$ ipython --no-banner

In [1]: import numpy as np

In [2]: np.set_printoptions(precision=3, suppress=True, linewidth=200, floatmode="fixed")

In [3]: rng = np.random.default_rng(18390)

In [4]: M = rng.normal(size=(27, 6))

In [5]: M = 10 * M / np.linalg.norm(M, axis=1, keepdims=True)

In [6]: M
Out[6]: 
array([[-3.648, -1.131, -2.400,  5.812, -1.840,  6.518],
       [ 2.292, -3.739, -5.355,  1.641, -0.891,  6.972],
       [-4.827,  1.498, -0.220, -6.237, -4.003,  4.414],
       [-6.447,  1.865,  4.827, -4.096, -3.541, -1.530],
       [-4.988, -6.461, -0.423,  3.373, -0.140,  4.669],
       [-2.888,  5.186,  6.020,  3.094,  4.265,  0.875],
       [ 3.163, -5.498, -4.124, -2.393, -5.028, -3.428],
       [ 2.745,  6.040, -1.171, -4.565, -5.667,  1.287],
       [ 1.374, -2.305,  3.627,  8.111,  2.823, -2.425],
       [ 3.541,  4.145,  2.335,  5.265, -5.999,  1.058],
       [ 1.101,  2.778,  6.053,  4.309, -4.376, -4.089],
       [-1.029, -4.542, -3.128,  5.270,  5.648,  2.977],
       [-4.440,  5.752,  5.639,  3.866, -0.669,  0.066],
       [ 3.633,  1.220,  1.546, -5.640,  5.828, -4.141],
       [-2.119, -8.734,  4.014, -0.814,  1.354, -0.793],
       [-8.148, -4.082, -3.037, -1.000,  2.091, -1.533],
       [-2.524, -7.465, -5.032, -0.160,  2.100, -2.855],
       [-1.870, -1.378, -2.292, -5.783, -4.888, -5.658],
       [-0.852,  3.491, -1.993, -4.864, -1.471,  7.569],
       [ 3.552, -1.434,  3.150,  1.372,  7.617,  3.937],
       [-2.839,  5.220,  4.243, -5.057,  3.775,  2.620],
       [ 0.606,  3.261,  8.126,  0.223,  4.780,  0.273],
       [ 0.757, -2.008,  3.663, -4.365,  7.114, -3.510],
       [ 5.638, -4.336,  1.302,  5.368, -0.404,  4.329],
       [-0.717, -0.771, -5.705,  5.978,  2.135,  5.103],
       [-2.301,  2.104,  7.877,  2.484, -4.395, -1.657],
       [-3.414,  0.657, -2.144, -6.193,  6.366,  2.109]])

In [7]: idx = M[:, 0] > np.median(M[:, 0])

In [8]: f = M[idx].mean(axis=0) - M[~idx].mean(axis=0)

In [9]: np.round((((M - M.mean(axis=0)) @ f > 0) == idx).mean(), 3)
Out[9]: np.float64(0.926)

In [10]: print(((M - M.mean(axis=0)) @ f > 0).astype(int))
[0 1 0 0 0 0 1 1 1 1 1 1 0 1 0 0 0 0 0 1 0 1 1 1 1 0 0]

In [11]: print(idx.astype(int))
[0 1 0 0 0 0 1 1 1 1 1 0 0 1 0 0 0 0 1 1 0 1 1 1 1 0 0]

In [12]: W0 = np.loadtxt("m.csv", delimiter=",")

In [13]: print(W0)
[[0.000 1.000 0.000 1.000 1.000]
 [1.000 0.000 1.000 0.000 0.000]
 [0.000 1.000 0.000 1.000 0.000]
 [1.000 0.000 1.000 0.000 1.000]
 [1.000 0.000 0.000 1.000 0.000]]

In [14]: left, s, VT = np.linalg.svd(W0)

In [15]: print(s.round(3) + 0)
[2.481 2.000 1.170 0.689 0.000]

In [16]: M2 = left[:, :4] @ np.diag(s[:4]) @ VT[:4]

In [17]: np.linalg.matrix_rank(W0, rtol=0.05)
Out[17]: np.int64(4)

In [18]: P = np.triu(np.array([[1, 2, 0, 0, 2],
    ...:     [0, 2, 1, 1, 2],
    ...:     [1, 1, 1, 2, 1],
    ...:     [1, 2, 2, 0, 0],
    ...:     [2, 2, 2, 1, 1]]), 1) + np.eye(5)

In [19]: M2 = P @ W0 @ np.linalg.inv(P)

In [20]: print(np.linalg.matrix_rank(M2))
4

In [21]: P @ W0 - W0 @ P
Out[21]: 
array([[ 4.000,  0.000,  1.000,  1.000, -2.000],
       [ 3.000, -1.000,  1.000,  1.000, -2.000],
       [ 3.000,  0.000,  1.000,  0.000,  0.000],
       [ 0.000, -2.000,  0.000, -2.000, -3.000],
       [ 0.000, -2.000,  0.000,  0.000, -2.000]])

In [22]: np.trace(M2), np.trace(W0)
Out[22]: (np.float64(0.0), np.float64(0.0))

In [23]: Ac = M - M.mean(axis=0)

In [24]: evecs = np.linalg.svd(Ac)[2][:5]

In [25]: M2 = Ac - Ac @ evecs.T @ evecs

In [26]: (Ac @ evecs.T).std(axis=0)
Out[26]: array([5.157, 4.661, 4.320, 3.840, 3.323])

In [27]: np.round(np.linalg.norm(M2) / np.linalg.norm(Ac), 3)
Out[27]: np.float64(0.212)

In [28]: np.linalg.norm(M2, axis=1).round(6).argmax()
Out[28]: np.int64(14)

In [29]: np.diag(evecs.T @ evecs)
Out[29]: array([0.984, 0.732, 0.656, 0.908, 0.955, 0.765])

In [30]: np.unique(W0.round(6), axis=0).shape
Out[30]: (5, 5)

In [31]: np.allclose(W0[:-1].T @ np.linalg.lstsq(W0[:-1].T, W0[-1])[0], W0[-1])
Out[31]: False

In [32]: arr = np.load("block18.npy")

In [33]: arr
Out[33]: 
array([[  0.500,  -0.600,   0.700,  -0.500,  -0.800,   1.000,   0.200],
       [  0.800,  -0.900,   0.500,   1.600,   0.400,  -0.700,  -0.300],
       [  1.300,   1.100,  -0.600,   0.600,   0.500,   0.800,   1.400],
       [ -1.300,   0.000,   2.300,   0.300,   0.600,   1.100,   0.800],
       [  1.300,  -0.900,  -1.600,   0.800,  -0.400,  -1.400,  -1.000],
       [ 14.000,   0.000,  -6.000,  -2.000, -26.000,  16.000,  26.000],
       [  0.400,  -2.100,  -0.900,   0.300,   1.000,   0.700,   0.700],
       [ -0.200,  -1.100,  -0.200,  -2.000,   1.400,   0.300,  -0.600],
       [ -1.400,   0.000,  -1.400,   0.500,   0.300,   0.700,  -1.100],
       [  0.800,  -0.300,  -0.200,  -1.000,  -2.400,   0.600,   0.700],
       [ -1.300,   0.400,  -0.300,  -0.800,   1.200,   0.100,   0.700],
       [ -0.700,  -0.700,   0.100,  -0.600,  -2.100,  -1.400,   0.200],
       [  1.500,  -0.900,   0.400,   0.100,  -0.200,   0.100,   0.000],
       [ -1.300,   1.200,   1.200,  -0.900,  -0.300,  -0.200,  -2.500],
       [ -0.700,   1.300,  -2.100,   1.200,  -1.200,   0.900,   0.800],
       [ -0.600,   0.200,  -0.800,   1.000,   0.500,   1.100,  -0.400],
       [ -0.300,   2.300,   1.700,  -0.400,  -0.300,   0.300,   0.900],
       [ -0.200,  -0.700,   0.700,   1.800,  -0.400,  -0.200,  -0.600]])

In [34]: x0 = np.array([3, -1, -1, 0, -4, -2, 2])

In [35]: rhs = arr @ x0

In [36]: np.round(np.linalg.lstsq(arr, rhs)[0], 3) + 0
Out[36]: array([ 3.000, -1.000, -1.000,  0.000, -4.000, -2.000,  2.000])

In [37]: rhs = rhs + 0.1 * rng.normal(size=18)

In [38]: rhs
Out[38]: array([  3.030,   2.043,   2.626,  -9.231,   8.671, 172.135,   0.167,  -6.755,  -7.549,  12.718,  -7.554,   9.956,   5.767,  -9.655,   3.344,  -6.095,  -2.502,   0.425])

In [39]: coef, *_ = np.linalg.lstsq(arr, rhs)

In [40]: round(np.linalg.norm(rhs - arr @ coef), 3)
Out[40]: np.float64(0.273)

In [41]: print(coef.round())
[ 3.000 -1.000 -1.000  0.000 -4.000 -2.000  2.000]

In [42]: print(np.round(arr.T @ (rhs - arr @ coef), 3) + 0)
[0.000 0.000 0.000 0.000 0.000 0.000 0.000]

In [43]: [round(float(np.linalg.norm(np.linalg.solve(arr.T @ arr + lam * np.eye(7), arr.T @ rhs))), 2) for lam in (0, 1, 10, 100)]
Out[43]: [5.89, 5.71, 4.89, 3.88]

In [44]: def softmax(z):
    ...:     e = np.exp(z - z.max(axis=-1, keepdims=True))
    ...:     return e / e.sum(axis=-1, keepdims=True)
    ...: 

In [45]: print(softmax(arr).sum(axis=1))
[1.000 1.000 1.000 1.000 1.000 1.000 1.000 1.000 1.000 1.000 1.000 1.000 1.000 1.000 1.000 1.000 1.000 1.000]

In [46]: np.round(softmax(10 * arr[7]), 3) + 0
Out[46]: array([0.000, 0.000, 0.000, 0.000, 1.000, 0.000, 0.000])

In [47]: att = arr @ arr.T / np.sqrt(7)

In [48]: softmax(att).round(6).argmax(axis=1)
Out[48]: array([ 5,  1,  5,  3,  4,  5,  5,  7,  8,  5, 10,  5,  5, 13,  5,  8,  5, 17])

In [49]: softmax(att)[7] @ arr
Out[49]: array([-0.236, -0.727, -0.142, -1.063,  0.827,  0.299, -0.332])

In [50]: W = np.array([[4, 3, 1, 0, 2, 5],
    ...:     [0, 3, 5, 1, 5, 4],
    ...:     [1, 5, 2, 0, 1, 1],
    ...:     [3, 0, 3, 4, 2, 2],
    ...:     [2, 1, 2, 5, 2, 2],
    ...:     [5, 0, 4, 3, 2, 2],
    ...:     [0, 2, 3, 3, 4, 0]])

In [51]: coef = np.array([-1, 0, 3, -2, 2, 2])

In [52]: H = np.maximum(arr @ W + coef, 0)

In [53]: np.linalg.matrix_rank(H)
Out[53]: np.int64(6)

In [54]: C = np.array([[1, 2], [0, 1], [2, 1], [0, 2], [0, 2], [2, 0]])

In [55]: W @ C
Out[55]: 
array([[16, 16],
       [18, 20],
       [ 7, 11],
       [13, 21],
       [10, 21],
       [17, 24],
       [ 6, 19]])
